$ python -q
>>> import numpy as np
>>> np.set_printoptions(suppress=True, linewidth=140)
>>> def tidy(a):
...     return np.round(a, 1) + 0
... 
>>> W0 = np.loadtxt("x.csv", delimiter=",")
>>> print(tidy(W0))
[[ 1.9 -0.3  0.   0. ]
 [-0.3  0.5 -0.2  0.4]
 [ 0.  -0.2  1.8  0.5]
 [ 0.   0.4  0.5  0.8]]
>>> rank = np.linalg.matrix_rank(W0)
>>> print(rank)
3
>>> null = np.linalg.svd(W0)[2][rank:].T
>>> print(np.allclose(W0 @ null, 0))
True
>>> print([int(np.linalg.matrix_rank(np.delete(W0, i, axis=0))) for i in range(4)])
[3, 3, 3, 3]
>>> print(tidy(W0 @ null))
[[0.]
 [0.]
 [0.]
 [0.]]
>>> print(tidy(null[:, 0] / null[np.abs(null[:, 0]).round(6).argmax(), 0]))
[ 0.2  1.   0.3 -0.8]
>>> print(np.linalg.matrix_rank(W0.T @ W0), np.linalg.matrix_rank(W0 @ W0.T))
3 3
>>> print(null.shape)
(4, 1)
>>> rng = np.random.default_rng(5457)
>>> labels = rng.permutation(4)
>>> print(labels)
[1 0 3 2]
>>> other = W0[labels][:, labels]
>>> print(tidy(other))
[[ 0.5 -0.3  0.4 -0.2]
 [-0.3  1.9  0.   0. ]
 [ 0.4  0.   0.8  0.5]
 [-0.2  0.   0.5  1.8]]
>>> print(tidy(np.diag(other)))
[0.5 1.9 0.8 1.8]
>>> print(tidy(np.sort(np.abs(np.linalg.eigvals(other)))))
[0. 1. 2. 2.]
>>> proj = np.triu(np.array([[1, 0, 1, -1], [1, -1, -2, 0], [2, -2, 0, 1], [-1, -2, 2, 0]]), 1) + np.eye(4)
>>> other = proj @ W0 @ np.linalg.inv(proj)
>>> print(np.linalg.matrix_rank(other))
3
>>> print(tidy(np.poly(other)))
[ 1. -5.  8. -4.  0.]
>>> print(tidy(other))
[[ 1.9 -1.  -2.6  4.2]
 [-0.3  1.  -1.6  0.8]
 [ 0.   0.2  2.7 -1.5]
 [ 0.   0.4  1.4 -0.6]]
>>> print(tidy(proj @ W0 - W0 @ proj))
[[ 0.  -0.7 -1.2  1.7]
 [ 0.   0.5 -2.3 -1. ]
 [ 0.   0.4  0.  -1.1]
 [ 0.   0.   0.9 -0.5]]
>>> print(tidy(np.trace(other)), tidy(np.trace(W0)))
5.0 5.0
>>> print([round(float(x), 1) for x in np.linalg.svd(W0, compute_uv=False)[:3]])
[2.0, 2.0, 1.0]
>>> print(tidy(np.linalg.norm(W0, 2) / np.linalg.norm(W0)))
0.7
>>> print(np.argsort(-np.linalg.norm(W0, axis=0).round(6), kind="stable")[:3])
[0 2 3]
>>> print(np.linalg.cond(W0) > 100)
True
>>> print(np.linalg.matrix_rank(W0, rtol=0.1))
3
>>> th = np.radians(60)
>>> r_ = np.eye(4)
>>> r_[1, 1] = r_[3, 3] = np.cos(th)
>>> r_[1, 3], r_[3, 1] = -np.sin(th), np.sin(th)
>>> print(tidy(r_))
[[ 1.   0.   0.   0. ]
 [ 0.   0.5  0.  -0.9]
 [ 0.   0.   1.   0. ]
 [ 0.   0.9  0.   0.5]]
>>> other = W0 @ r_.T
>>> print(tidy(np.linalg.det(r_)), np.trace(r_))
1.0 3.0
>>> print(tidy(np.linalg.svd(W0, compute_uv=False)), tidy(np.linalg.svd(other, compute_uv=False)))
[2. 2. 1. 0.] [2. 2. 1. 0.]
>>> print(np.allclose(np.linalg.norm(W0, axis=1), np.linalg.norm(other, axis=1)))
True
>>> print(tidy(np.abs(other - W0).max(axis=0)))
[0.  0.9 0.  0.4]
>>> feats = np.load("test19.npy")
>>> print(feats)
[[-4  2 -2  2]
 [-4  2 -2  2]
 [-4  2 -2  2]]
>>> U, sig, Vh = np.linalg.svd(feats, full_matrices=False)
>>> print(tidy(U.T @ U))
[[1. 0. 0.]
 [0. 1. 0.]
 [0. 0. 1.]]
>>> print(np.abs(U[:, 0]).round(6).argmax())
0
>>> print(U.shape, sig.shape, Vh.shape)
(3, 3) (3,) (3, 4)
>>> print(tidy(np.abs(Vh[0])))
[0.8 0.4 0.4 0.4]
>>> print(tidy(sig))
[9.2 0.  0. ]
>>> print(tidy(np.sqrt((sig ** 2).sum())), tidy(np.linalg.norm(feats)))
9.2 9.2
>>> print(tidy(sig / sig[0]))
[1. 0. 0.]
>>> print(tidy(U.T @ feats @ Vh.T))
[[9.2 0.  0. ]
 [0.  0.  0. ]
 [0.  0.  0. ]]
>>> vec = np.array([8, 1, 5, 9])
>>> h1 = np.maximum(feats @ vec, 0)
>>> print(np.tanh(feats @ vec))
[-1. -1. -1.]
>>> print(h1)
[0 0 0]
>>> W1 = np.array([[4, 2], [2, 9], [7, 5], [2, 8]])
>>> beta = np.array([2, 1])
>>> hid = np.maximum(feats @ W1 + beta, 0)
>>> print(np.linalg.matrix_rank(hid))
1
>>> basis = np.array([[2, 3], [-2, 3]])
>>> print(W1 @ basis)
[[  4  18]
 [-14  33]
 [  4  36]
 [-12  30]]
>>> print((hid @ basis).round(6).argmax(axis=1))
[1 1 1]
>>> print(hid @ basis)
[[-34  51]
 [-34  51]
 [-34  51]]
>>> M = np.load("run16.npy")
>>> print(tidy(M))
[[ 0.1  0.1 -0.2 -0.2]
 [ 0.1  1.   0.   0. ]
 [-0.2  0.   1.   0. ]
 [-0.2  0.   0.   1. ]]
>>> print(np.unique(M.round(6), axis=0).shape)
(4, 4)
>>> vec = np.array([0, -2, -2, 1])
>>> print(tidy(np.trace(M)))
3.0
>>> print(tidy(np.eye(4) - M))
[[ 0.9 -0.1  0.2  0.2]
 [-0.1  0.   0.   0. ]
 [ 0.2  0.   0.   0. ]
 [ 0.2  0.   0.   0. ]]
>>> print(tidy(np.linalg.eigvalsh(2 * M - np.eye(4))))
[-1.  1.  1.  1.]
>>> basis = 10 * np.array([[-0.2, -0.1, -1.4], [-0.6, -0.3, -1.0]])
>>> labels = rng.integers(0, 2, 16)
>>> E = basis[labels] + rng.normal(size=(16, 3))
>>> print(tidy(E))
[[ -1.7   0.9 -14.9]
 [ -6.4  -3.1 -10.3]
 [ -5.   -3.3 -10.2]
 [ -6.6  -3.1 -11. ]
 [ -6.6  -3.3 -10.3]
 [ -1.6   1.9 -14.4]
 [ -7.5  -3.  -10.1]
 [ -2.    0.2 -12.7]
 [ -4.7  -1.7  -9.6]
 [ -3.8  -3.8  -9.7]
 [ -5.9  -1.8 -10. ]
 [ -4.4  -4.2  -8.6]
 [ -2.5  -1.1 -14.2]
 [ -2.3  -1.6 -16. ]
 [ -4.8  -3.3  -9.5]
 [ -4.6  -4.5  -9.7]]
>>> print(np.linalg.matrix_rank(E))
3
>>> print(E.shape)
(16, 3)
>>> np.zeros(16, 3)
Traceback (most recent call last):
  File "<python-input-79>", line 1, in <module>
    np.zeros(16, 3)
    ~~~~~~~~^^^^^^^
TypeError: Cannot interpret '3' as a data type
>>> print(np.count_nonzero(E))
48
>>> print(tidy(E - E[0]))
[[ 0.   0.   0. ]
 [-4.7 -4.   4.6]
 [-3.3 -4.2  4.8]
 [-4.9 -4.   3.9]
 [-4.9 -4.2  4.6]
 [ 0.1  1.   0.5]
 [-5.7 -3.8  4.8]
 [-0.3 -0.6  2.2]
 [-3.  -2.6  5.3]
 [-2.  -4.7  5.2]
 [-4.2 -2.7  4.9]
 [-2.7 -5.1  6.3]
 [-0.7 -2.   0.8]
 [-0.6 -2.4 -1.1]
 [-3.1 -4.2  5.5]
 [-2.8 -5.4  5.2]]
>>> print(tidy(np.diff(E, axis=0)))
[[-4.7 -4.   4.6]
 [ 1.4 -0.3  0.1]
 [-1.6  0.2 -0.8]
 [-0.1 -0.2  0.7]
 [ 5.   5.2 -4.1]
 [-5.8 -4.9  4.3]
 [ 5.4  3.2 -2.6]
 [-2.7 -2.   3.1]
 [ 1.  -2.1 -0.1]
 [-2.2  2.  -0.2]
 [ 1.5 -2.4  1.4]
 [ 2.   3.1 -5.6]
 [ 0.2 -0.5 -1.9]
 [-2.5 -1.7  6.6]
 [ 0.3 -1.2 -0.2]]
>>> basis = E[[13, 2]].astype(float)
>>> for _ in range(3):
...     labels = np.linalg.norm(E[:, None] - basis, axis=-1).argmin(axis=1)
...     basis = np.array([E[labels == j].mean(axis=0) for j in range(2)])
... 
>>> print(labels)
[0 1 1 1 1 0 1 0 1 1 1 1 0 0 1 1]
>>> print(tidy(basis[1] - basis[0]))
[-3.5 -3.3  4.5]
>>> print(np.abs(basis[1] - basis[0]).argmax())
2
>>> print(tidy(basis))
[[ -2.    0.1 -14.4]
 [ -5.5  -3.2  -9.9]]
>>> gram = basis.T @ basis
>>> print(tidy(np.linalg.svd(basis, compute_uv=False) ** 2))
[334.   17.1]
>>> print(tidy(gram))
[[ 34.2  17.3  83.6]
 [ 17.3  10.1  30.3]
 [ 83.6  30.3 306.9]]
>>> print(np.allclose(gram, gram.T))
True
>>> print(tidy(np.trace(gram)), tidy((basis ** 2).sum()))
351.2 351.2
>>> print(tidy(np.linalg.eigvalsh(gram)[::-1]))
[334.   17.1   0. ]
>>> X = np.loadtxt("block4.csv", delimiter=",")
>>> print(X)
[[ 3. -2.  0.  0.  0.  0.]
 [ 2. -1.  0.  0.  0.  0.]
 [ 0.  3.  0.  0.  0.  0.]
 [ 0.  0.  3. -2.  0.  0.]
 [ 0.  0.  2. -1.  0.  0.]
 [ 0.  0.  0.  3.  0.  0.]
 [ 0.  0.  0.  0.  3. -2.]
 [ 0.  0.  0.  0.  2. -1.]
 [ 0.  0.  0.  0.  0.  3.]]
>>> proj = X @ np.linalg.solve(X.T @ X, X.T)
>>> print(proj @ X[:, 3])
[ 0.  0.  0. -2. -1.  3.  0.  0.  0.]
>>> print(tidy(np.linalg.eigvalsh(proj)))
[0. 0. 0. 1. 1. 1. 1. 1. 1.]
>>> labels = rng.permutation(6)
>>> other = X[:, labels] * rng.choice([-1, 1], 6)
>>> print(other)
[[ 3.  0. -0.  0. -0. -2.]
 [ 2.  0. -0.  0. -0. -1.]
 [ 0.  0. -0.  0. -0.  3.]
 [ 0.  0.  2.  0. -3.  0.]
 [ 0.  0.  1.  0. -2.  0.]
 [ 0.  0. -3.  0. -0.  0.]
 [ 0.  3. -0. -2. -0.  0.]
 [ 0.  2. -0. -1. -0.  0.]
 [ 0.  0. -0.  3. -0.  0.]]
>>> U, _, Vh = np.linalg.svd(X.T @ other)
>>> print(tidy(U @ Vh))
[[ 1.  0.  0.  0.  0.  0.]
 [ 0.  0.  0.  0.  0.  1.]
 [ 0.  0.  0.  0. -1.  0.]
 [ 0.  0. -1.  0.  0.  0.]
 [ 0.  1.  0.  0.  0.  0.]
 [ 0.  0.  0.  1.  0.  0.]]
>>> print(tidy(np.linalg.lstsq(X, other)[0]))
[[ 1.  0.  0.  0.  0.  0.]
 [ 0.  0.  0.  0.  0.  1.]
 [ 0.  0.  0.  0. -1.  0.]
 [ 0.  0. -1.  0.  0.  0.]
 [ 0.  1.  0.  0.  0.  0.]
 [ 0.  0.  0.  1.  0.  0.]]
>>> F = np.load("out10.npy")
>>> print(F)
[[0 1 1 0]
 [1 0 1 1]
 [1 1 0 0]
 [0 1 0 0]]
>>> vec = np.array([-1, -2, 3, 0])
>>> rhs = F @ vec
>>> beta, lr = np.zeros(4), 1 / np.linalg.norm(F, 2) ** 2
>>> for i in range(200):
...     beta -= lr * F.T @ (F @ beta - rhs)
...     if i % 50 == 0: print(i, round(np.linalg.norm(F @ beta - rhs), 1))
... 
0 2.8
50 0.1
100 0.0
150 0.0
>>> print(tidy(np.linalg.cond(F)))
7.0
>>> print(tidy(beta))
[-1. -2.  3.  0.]
>>> ev, evecs = np.linalg.eigh(F)
>>> print(tidy(np.abs(evecs[:, -1])))
[0.5 0.6 0.5 0.3]
>>> print(tidy(evecs.T @ evecs))
[[1. 0. 0. 0.]
 [0. 1. 0. 0.]
 [0. 0. 1. 0.]
 [0. 0. 0. 1.]]
>>> print((ev > 1e-8).sum(), (ev < -1e-8).sum())
2 2
>>> print(tidy(np.linalg.svd(F, compute_uv=False)))
[2.2 1.5 1.  0.3]
>>> print(np.unique(ev.round(6) + 0, return_counts=True)[1])
[1 1 1 1]
>>> print(tidy(evecs.T @ F @ evecs))
[[-1.5  0.   0.   0. ]
 [ 0.  -1.   0.   0. ]
 [ 0.   0.   0.3  0. ]
 [ 0.   0.   0.   2.2]]
>>> print(np.trace(F @ F @ F) // 6)
1
>>> low = np.diag(F.sum(axis=1)) - F
>>> print(tidy(np.linalg.eigvalsh(low)))
[0. 1. 3. 4.]
>>> print(np.linalg.matrix_rank(low))
3
>>> labels = rng.permutation(4)
>>> print(labels)
[2 3 0 1]
>>> other = F[labels][:, labels]
>>> print(tidy(np.linalg.det(other)), tidy(np.linalg.det(F[labels])))
1.0 1.0
>>> print(np.allclose(other, F))
False
>>> gram = F.T @ F
>>> print(gram)
[[2 1 1 1]
 [1 3 1 0]
 [1 1 2 1]
 [1 0 1 1]]
>>> print(tidy(np.linalg.svd(F, compute_uv=False) ** 2))
[4.7 2.2 1.  0.1]
>>> print(np.trace(gram), (F ** 2).sum())
8 8
>>> m1 = np.minimum.outer(np.arange(1, 4), np.arange(1, 4)) * 5
>>> print(m1)
[[ 5  5  5]
 [ 5 10 10]
 [ 5 10 15]]
>>> low = np.linalg.cholesky(m1)
>>> print(tidy(np.prod(np.diag(low)) ** 2), tidy(np.linalg.det(m1)))
125.0 125.0
>>> print(tidy(low))
[[2.2 0.  0. ]
 [2.2 2.2 0. ]
 [2.2 2.2 2.2]]
>>> print(tidy(m1 / np.sqrt(np.outer(np.diag(m1), np.diag(m1)))))
[[1.  0.7 0.6]
 [0.7 1.  0.8]
 [0.6 0.8 1. ]]
>>> print(np.linalg.eigvalsh(m1).min() > 0)
True
>>> A = np.load("mat.npy")
>>> print(A)
[[ 0.  2.  0.]
 [-2. -3.  0.]
 [ 0.  0.  5.]]
>>> O, r_ = np.linalg.qr(A)
>>> print(np.abs(np.diag(r_)))
[2. 2. 5.]
>>> print(O.shape, r_.shape)
(3, 3) (3, 3)
>>> print(abs(r_[0, 0]), tidy(np.linalg.norm(A[:, 0])))
2.0 2.0
>>> print(np.trace(O @ O.T))
3.0
>>> print(O.T @ O)
[[1. 0. 0.]
 [0. 1. 0.]
 [0. 0. 1.]]
>>> print(r_)
[[-2. -3.  0.]
 [ 0.  2.  0.]
 [ 0.  0.  5.]]
>>> f = np.array([1, 2, -3])
>>> other = r_ + np.outer(f, np.eye(3)[0])
>>> print(np.linalg.matrix_rank(other - r_))
1
>>> print(np.linalg.matrix_rank(np.linalg.inv(other) - np.linalg.inv(r_), tol=1e-8))
1
